In [1]: import numpy as np

In [2]: from numpy import linalg as LA

In [3]: np.set_printoptions(precision=1, suppress=True, linewidth=140, sign=" ")

In [4]: X = np.load("mat.npy")

In [5]: X
Out[5]: 
array([[ -9,  -3, -11,  -9],
       [  6,   2,   4,   6],
       [ -3,  -1,   2,  -3],
       [ -3,  -1,  -5,  -3]])

In [6]: # null space of dimension 2

In [7]: P = np.triu(np.array([[1, 2, 1, 2], [2, 2, 2, 0], [2, 1, 2, 0], [2, 1, 0, 0]]), 1) + np.eye(4)

In [8]: M2 = P @ X @ LA.inv(P)

In [9]: M2
Out[9]: 
array([[ -6.,  10., -25.,   6.],
       [  0.,   0.,   8.,   0.],
       [ -3.,   5.,  -5.,   3.],
       [ -3.,   5., -12.,   3.]])

In [10]: np.round(np.poly(M2), 1) + 0
Out[10]: array([  1.,   8., -64.,   0.,   0.])

In [11]: arr = np.load("block2.npy")

In [12]: arr
Out[12]: 
array([[ 0.7,  0. ,  0.3],
       [ 0. ,  0.7,  0.3],
       [ 0. ,  0.3,  0.7]])

In [13]: x0 = np.array([-3, -2, -1])

In [14]: y = arr @ x0

In [15]: beta, lr = np.zeros(3), 1 / LA.norm(arr, 2) ** 2

In [16]: for i in range(40):
    ...:     beta -= lr * arr.T @ (arr @ beta - y)
    ...:     if i % 10 == 0: print(i, round(LA.norm(arr @ beta - y), 1))
    ...: 
0 0.9
10 0.1
20 0.0
30 0.0

In [17]: beta
Out[17]: array([-3., -2., -1.])

In [18]: round(LA.cond(arr), 1)
Out[18]: np.float64(2.8)

In [19]: u = np.array([0, 1, -1])

In [20]: M2 = arr + np.outer(u, np.eye(3)[0])

In [21]: np.round(LA.det(M2) / LA.det(arr), 1), np.round(1 + LA.solve(arr, u)[0], 1)
Out[21]: (np.float64(2.1), np.float64(2.1))

In [22]: LA.matrix_rank(LA.inv(M2) - LA.inv(arr), tol=1e-8)
Out[22]: np.int64(1)

In [23]: LA.matrix_rank(M2 - arr)
Out[23]: np.int64(1)

In [24]: np.sort(np.abs(LA.eigvals(arr)))[::-1]
Out[24]: array([ 1. ,  0.7,  0.4])

In [25]: p = np.eye(3)[0]

In [26]: for _ in range(3):
    ...:     p = p @ arr
    ...:     print(p.round(1))
    ...: 
[ 0.7  0.   0.3]
[ 0.5  0.1  0.4]
[ 0.3  0.2  0.5]

In [27]: x0 = np.array([7, 1, 2])

In [28]: arr @ (2 * x0)
Out[28]: array([ 11. ,   2.6,   3.4])

In [29]: arr * x0
Out[29]: 
array([[ 4.9,  0. ,  0.6],
       [ 0. ,  0.7,  0.6],
       [ 0. ,  0.3,  1.4]])

In [30]: arr @ np.eye(3)[0]
Out[30]: array([ 0.7,  0. ,  0. ])

In [31]: ev, V = LA.eig(arr)

In [32]: np.sort(LA.eigvals(arr.T))
Out[32]: array([ 0.4,  0.7,  1. ])

In [33]: ev
Out[33]: array([ 0.7,  1. ,  0.4])

In [34]: A = np.array([[2.6, -15.4, 12.5],
    ...:     [8.9, 15.0, -9.8],
    ...:     [-19.6, 3.6, 2.1],
    ...:     [6.2, -6.7, 17.8],
    ...:     [-11.1, -9.0, -14.0],
    ...:     [-5.1, 0.6, 19.3],
    ...:     [-2.1, -10.3, 17.0],
    ...:     [-7.4, -17.6, 6.1],
    ...:     [9.9, -12.9, 11.6],
    ...:     [-2.4, 8.6, -17.9],
    ...:     [-18.9, 5.2, -4.0],
    ...:     [7.1, 16.2, -9.2],
    ...:     [16.5, -0.1, -11.3],
    ...:     [-5.8, -18.7, 4.1],
    ...:     [-3.6, 4.4, 19.2],
    ...:     [12.8, 14.4, 5.3],
    ...:     [8.5, 18.1, 0.0],
    ...:     [-14.0, -13.8, 3.8]])

In [35]: Xs = (A - A.mean(axis=0)) / A.std(axis=0)

In [36]: Xs.std(axis=0)
Out[36]: array([ 1.,  1.,  1.])

In [37]: beta = LA.lstsq(np.delete(Xs, 0, axis=1), Xs[:, 0])[0]

In [38]: np.round(1 - np.var(Xs[:, 0] - np.delete(Xs, 0, axis=1) @ beta), 1)
Out[38]: np.float64(0.1)

In [39]: beta
Out[39]: array([ 0.4,  0.1])

In [40]: C2 = np.cov(A, rowvar=False)

In [41]: A.std(axis=0)
Out[41]: array([ 10.4,  12.1,  11.6])

In [42]: np.argsort(-A.std(axis=0).round(6), kind="stable")
Out[42]: array([ 1,  2,  0])

In [43]: np.median(A, axis=0)
Out[43]: array([-2.2,  0.2,  3.9])

In [44]: C2 = A.T @ A

In [45]: np.allclose(C2, C2.T)
Out[45]: True

In [46]: C2
Out[46]: 
array([[ 1979.3,   720.8,  -106. ],
       [  720.8,  2641.5, -1036.7],
       [ -106. , -1036.7,  2579.5]])

In [47]: LA.svd(A, compute_uv=False) ** 2
Out[47]: array([ 3843.5,  2098.9,  1258. ])

In [48]: LA.matrix_rank(C2)
Out[48]: np.int64(3)

In [49]: round(np.trace(C2), 1), round(float((A ** 2).sum()), 1)
Out[49]: (np.float64(7200.4), 7200.3)

In [50]: labels = A[:, 0] > np.median(A[:, 0])

In [51]: u = A[labels].mean(axis=0) - A[~labels].mean(axis=0)

In [52]: round(float((((A - A.mean(axis=0)) @ u > 0) == labels).mean()), 1)
Out[52]: 0.8

In [53]: u
Out[53]: array([ 17.6,   6.1,   1.7])

In [54]: np.argsort(-np.abs(u).round(6), kind="stable")
Out[54]: array([ 0,  1,  2])

In [55]: ((A - A.mean(axis=0)) @ u > 0).astype(int)
Out[55]: array([ 0,  1,  0,  1,  0,  0,  0,  0,  1,  0,  0,  1,  1,  0,  1,  1,  1,  0])

In [56]: labels.astype(int)
Out[56]: array([ 1,  1,  0,  1,  0,  0,  1,  0,  1,  0,  0,  1,  1,  0,  0,  1,  1,  0])

In [57]: E = np.load("a.npy")

In [58]: E
Out[58]: 
array([[ 4, -6,  1],
       [ 7, -3,  4],
       [ 4, -6,  1],
       [ 6, -4,  3]])

In [59]: rng = np.random.default_rng(33)

In [60]: M2 = E + rng.integers(-2, 3, (4, 2)) @ rng.integers(-2, 3, (2, 3))

In [61]: M2
Out[61]: 
array([[ 4, -6, -1],
       [ 7, -3,  5],
       [ 2, -2,  1],
       [ 7, -6,  3]])

In [62]: np.round(LA.svd(M2 - E, compute_uv=False), 1) + 0
Out[62]: array([ 5. ,  2.2,  0. ])

In [63]: u = np.array([3, -1])

In [64]: np.convolve(E[0], u)
Out[64]: array([ 12, -22,   9,  -1])

In [65]: np.array([np.convolve(row, u, "same") for row in E])
Out[65]: 
array([[ 12, -22,   9],
       [ 21, -16,  15],
       [ 12, -22,   9],
       [ 18, -18,  13]])

In [66]: np.cross(E[0, :3], E[2, :3])
Out[66]: array([ 0,  0,  0])

In [67]: np.polyval(u, E[0])
Out[67]: array([ 11, -19,   2])

In [68]: np.round(LA.norm(E, 2), 1)
Out[68]: np.float64(14.9)

In [69]: LA.norm(E, axis=0)
Out[69]: array([ 10.8,   9.8,   5.2])

In [70]: round(LA.norm(E[3] - E[2]), 1)
Out[70]: np.float64(3.5)

In [71]: LA.matrix_rank(E, rtol=0.1)
Out[71]: np.int64(2)

In [72]: data = np.load("case14.npy")

In [73]: data
Out[73]: 
array([[ 5,  4,  5,  4],
       [-2,  0, -2,  0],
       [ 5,  4,  5,  4],
       [-2,  0, -2,  0]])

In [74]: C2 = data.T @ data

In [75]: LA.matrix_rank(C2)
Out[75]: np.int64(2)

In [76]: np.round(LA.eigvalsh(C2)[::-1], 1) + 0
Out[76]: array([ 174.1,    5.9,    0. ,    0. ])

In [77]: np.round(LA.svd(data, compute_uv=False) ** 2, 1) + 0
Out[77]: array([ 174.1,    5.9,    0. ,    0. ])

In [78]: C2
Out[78]: 
array([[ 58,  40,  58,  40],
       [ 40,  32,  40,  32],
       [ 58,  40,  58,  40],
       [ 40,  32,  40,  32]])

In [79]: np.allclose(C2, C2.T)
Out[79]: True

In [80]: (data @ data.T).shape
Out[80]: (4, 4)

In [81]: K = np.load("test1.npy")

In [82]: K
Out[82]: 
array([[ 0.3, -0.3, -0.8, -0.3],
       [-0.3,  0.9, -0.4, -0.1],
       [-0.8, -0.4, -0.1, -0.4],
       [-0.3, -0.1, -0.4,  0.9]])

In [83]: round(LA.eigvalsh(K).min(), 1)
Out[83]: np.float64(-1.0)

In [84]: np.round(LA.matrix_power(K, 4), 1) + 0
Out[84]: 
array([[ 1.,  0.,  0.,  0.],
       [ 0.,  1.,  0.,  0.],
       [ 0.,  0.,  1.,  0.],
       [ 0.,  0.,  0.,  1.]])

In [85]: np.sort(np.abs(LA.eigvals(K)))
Out[85]: array([ 1.,  1.,  1.,  1.])

In [86]: np.round(K @ K, 1) + 0
Out[86]: 
array([[ 1.,  0.,  0.,  0.],
       [ 0.,  1.,  0.,  0.],
       [ 0.,  0.,  1.,  0.],
       [ 0.,  0.,  0.,  1.]])

In [87]: np.allclose(K, K.T)
Out[87]: True

In [88]: LA.determinant(K)
Traceback (most recent call last):
  Cell In[88], line 1
    LA.determinant(K)
AttributeError: module 'numpy.linalg' has no attribute 'determinant'


In [89]: round(float(np.abs(LA.eigvals(K)).max()), 1)
Out[89]: 1.0

In [90]: x0 = np.array([0, 1, 2, -1])

In [91]: y = K @ x0

In [92]: beta, lr = np.zeros(4), 1 / LA.norm(K, 2) ** 2

In [93]: for i in range(30):
    ...:     beta -= lr * K.T @ (K @ beta - y)
    ...:     if i % 5 == 0: print(i, round(LA.norm(K @ beta - y), 1))
    ...: 
0 0.0
5 0.0
10 0.0
15 0.0
20 0.0
25 0.0

In [94]: beta.round(1) + 0
Out[94]: array([ 0.,  1.,  2., -1.])

In [95]: round(float(LA.det(K[::-1])), 1)
Out[95]: -1.0

In [96]: np.round(np.poly(K), 1) + 0
Out[96]: array([ 1., -2.,  0.,  2., -1.])

In [97]: round(LA.det(K.T), 1)
Out[97]: np.float64(-1.0)

In [98]: labels = rng.permutation(4)

In [99]: labels
Out[99]: array([ 2,  3,  0,  1])

In [100]: M2 = K[labels][:, labels]

In [101]: np.diag(M2)
Out[101]: array([-0.1,  0.9,  0.3,  0.9])

In [102]: W0 = np.load("out0.npy")

In [103]: W0
Out[103]: 
array([[  4.4, -31.8,   7.3],
       [  3.6, -32.7,   6.4],
       [ -5. ,  17.6,  -8.7],
       [  4.5, -31.3,   6.2],
       [  3.9, -33. ,   4.9],
       [ -5. ,  17. ,  -7.3],
       [ 30.9,  24.4,  30.7],
       [ 31.7,  20.6,  30.4],
       [ 32.7,  22.8,  30.4],
       [  4.1, -33.2,   6.2],
       [ -4.3,  19.6,  -6.5],
       [ -5. ,  18.3,  -8.2],
       [  4.9, -29.5,   6.1],
       [ -3.8,  18. ,  -8.2],
       [ 32. ,  21.7,  30.2],
       [ -3.2,  18.4,  -7.8],
       [ 32.6,  21.2,  31.7],
       [ 32.1,  22.8,  31.8],
       [  4.2, -32.2,   5.9],
       [ -3.9,  17.7,  -7.6]])

In [104]: basis = W0[[9, 16]].astype(float)

In [105]: for _ in range(4):
     ...:     labels = LA.norm(W0[:, None] - basis, axis=-1).argmin(axis=1)
     ...:     basis = np.array([W0[labels == j].mean(axis=0) for j in range(2)])
     ...: 

In [106]: labels
Out[106]: array([ 0,  0,  0,  0,  0,  0,  1,  1,  1,  0,  0,  0,  0,  0,  1,  0,  1,  1,  0,  0])

In [107]: np.abs(basis[1] - basis[0]).argmax()
Out[107]: np.int64(0)
